$ ipython --no-banner

In [1]: import numpy as np

In [2]: import numpy.linalg as la

In [3]: np.set_printoptions(suppress=True, linewidth=200)

In [4]: def rnd(a):
   ...:     return np.round(a, 3) + 0
   ...: 

In [5]: F = np.array([[0, 0, -5, 0, 9, -1],
   ...:     [0, 0, 0, 0, 0, 0],
   ...:     [0, -3, -4, 0, 1, 0],
   ...:     [0, 0, 0, 6, -6, 0],
   ...:     [0, 1, -7, 0, 0, 0],
   ...:     [0, 0, 0, 0, 0, -4],
   ...:     [0, 0, 0, 0, 1, 0]])

In [6]: rk = la.matrix_rank(F)

In [7]: print(rk)
5

In [8]: ns = la.svd(F)[2][rk:].T

In [9]: F @ ns
Out[9]: 
array([[0.],
       [0.],
       [0.],
       [0.],
       [0.],
       [0.],
       [0.]])

In [10]: [int(la.matrix_rank(F[:, :j + 1])) for j in range(6)]
Out[10]: [0, 1, 2, 3, 4, 5]

In [11]: np.abs(np.diag(la.qr(F)[1])) > 1e-9
Out[11]: array([False,  True,  True,  True,  True,  True])

In [12]: la.lstsq(F[:-1].T, F[-1])[2]
Out[12]: np.int32(5)

In [13]: np.unique(F.round(6), axis=0).shape
Out[13]: (7, 6)

In [14]: rnd(np.trace(la.pinv(F) @ F))
Out[14]: np.float64(5.0)

In [15]: Uu, sigma, Vh = la.svd(F)

In [16]: rnd(sigma)
Out[16]: array([12.778,  8.096,  4.391,  3.772,  3.11 ,  0.   ])

In [17]: B = Uu[:, :5] @ np.diag(sigma[:5]) @ Vh[:5]

In [18]: rnd(np.abs(F - B).max())
Out[18]: np.float64(0.0)

In [19]: rnd(la.norm(F - B, 2)), sigma[5]
Out[19]: (np.float64(0.0), np.float64(0.0))

In [20]: la.matrix_rank(F, rtol=0.05)
Out[20]: np.int64(5)

In [21]: rnd(la.norm(F - B) / la.norm(F))
Out[21]: np.float64(0.0)

In [22]: Uu, sigma, Vh = la.svd(F)

In [23]: V = Vh[:(sigma > 1e-8).sum()]

In [24]: rng = np.random.default_rng(347343)

In [25]: x = F[2] + 5 * F[4] + rng.integers(2) * np.eye(6)[4]

In [26]: x
Out[26]: array([  0.,   2., -39.,   0.,   1.,   0.])

In [27]: print(np.allclose(V.T @ V @ x, x))
True

In [28]: la.matrix_rank(np.vstack([F, x]))
Out[28]: np.int64(5)

In [29]: print(rnd(la.norm(x - V.T @ V @ x)))
0.0

In [30]: print(rnd(np.diag(V.T @ V)))
[0. 1. 1. 1. 1. 1.]

In [31]: M = np.array([[0, 1, 0, 1, 2, 2, 2, 1, 2, 3],
    ...:     [3, 3, 1, 3, 0, 2, 3, 1, 0, 3],
    ...:     [0, 2, 2, 2, 1, 3, 1, 2, 3, 1],
    ...:     [2, 2, 3, 0, 2, 0, 3, 1, 2, 1],
    ...:     [2, 1, 3, 0, 1, 1, 3, 3, 3, 1],
    ...:     [0, 1, 3, 0, 0, 1, 1, 2, 3, 2],
    ...:     [0, 2, 0, 3, 3, 1, 2, 1, 1, 0],
    ...:     [3, 0, 2, 3, 1, 2, 2, 3, 1, 3],
    ...:     [3, 1, 0, 1, 2, 2, 1, 2, 1, 2]])

In [32]: M[-1] = M[0] + 3 * M[1]

In [33]: M
Out[33]: 
array([[ 0,  1,  0,  1,  2,  2,  2,  1,  2,  3],
       [ 3,  3,  1,  3,  0,  2,  3,  1,  0,  3],
       [ 0,  2,  2,  2,  1,  3,  1,  2,  3,  1],
       [ 2,  2,  3,  0,  2,  0,  3,  1,  2,  1],
       [ 2,  1,  3,  0,  1,  1,  3,  3,  3,  1],
       [ 0,  1,  3,  0,  0,  1,  1,  2,  3,  2],
       [ 0,  2,  0,  3,  3,  1,  2,  1,  1,  0],
       [ 3,  0,  2,  3,  1,  2,  2,  3,  1,  3],
       [ 9, 10,  3, 10,  2,  8, 11,  4,  2, 12]])

In [34]: B = M + rng.integers(-2, 3, (9, 8)) @ rng.integers(-2, 3, (8, 10))

In [35]: B
Out[35]: 
array([[  1,   6,   3,  -3,   6,  11,  -1,   7,   1,   1],
       [  6,  -4,   2,   7,   6,  10,   9,  -6,  -8,  -9],
       [  7,   4,   8,   1,   5,   5,  -2,  -1,  -3,   4],
       [  2,  -2,  14,   4,   4,   4,   5,  -1,  -9,  -3],
       [  5, -13,   4,  -7,  -2,   4,   6,   0,  -3,   1],
       [  3,  11,   6,   5,   9,   5,  -2,   4,   2,  -2],
       [ -4, -11,   4,   0,   2,   0,   4,  10,  -6,  -4],
       [  7,   4,   1,  -4,   4,   3,  -3,   7,   0,   5],
       [ 10,   7,  -4,   7,   4,   3,  10,   6,   4,   9]])

In [36]: print(la.matrix_rank(B - M, tol=1e-8))
8

In [37]: B - M
Out[37]: 
array([[  1,   5,   3,  -4,   4,   9,  -3,   6,  -1,  -2],
       [  3,  -7,   1,   4,   6,   8,   6,  -7,  -8, -12],
       [  7,   2,   6,  -1,   4,   2,  -3,  -3,  -6,   3],
       [  0,  -4,  11,   4,   2,   4,   2,  -2, -11,  -4],
       [  3, -14,   1,  -7,  -3,   3,   3,  -3,  -6,   0],
       [  3,  10,   3,   5,   9,   4,  -3,   2,  -1,  -4],
       [ -4, -13,   4,  -3,  -1,  -1,   2,   9,  -7,  -4],
       [  4,   4,  -1,  -7,   3,   1,  -5,   4,  -1,   2],
       [  1,  -3,  -7,  -3,   2,  -5,  -1,   2,   2,  -3]])
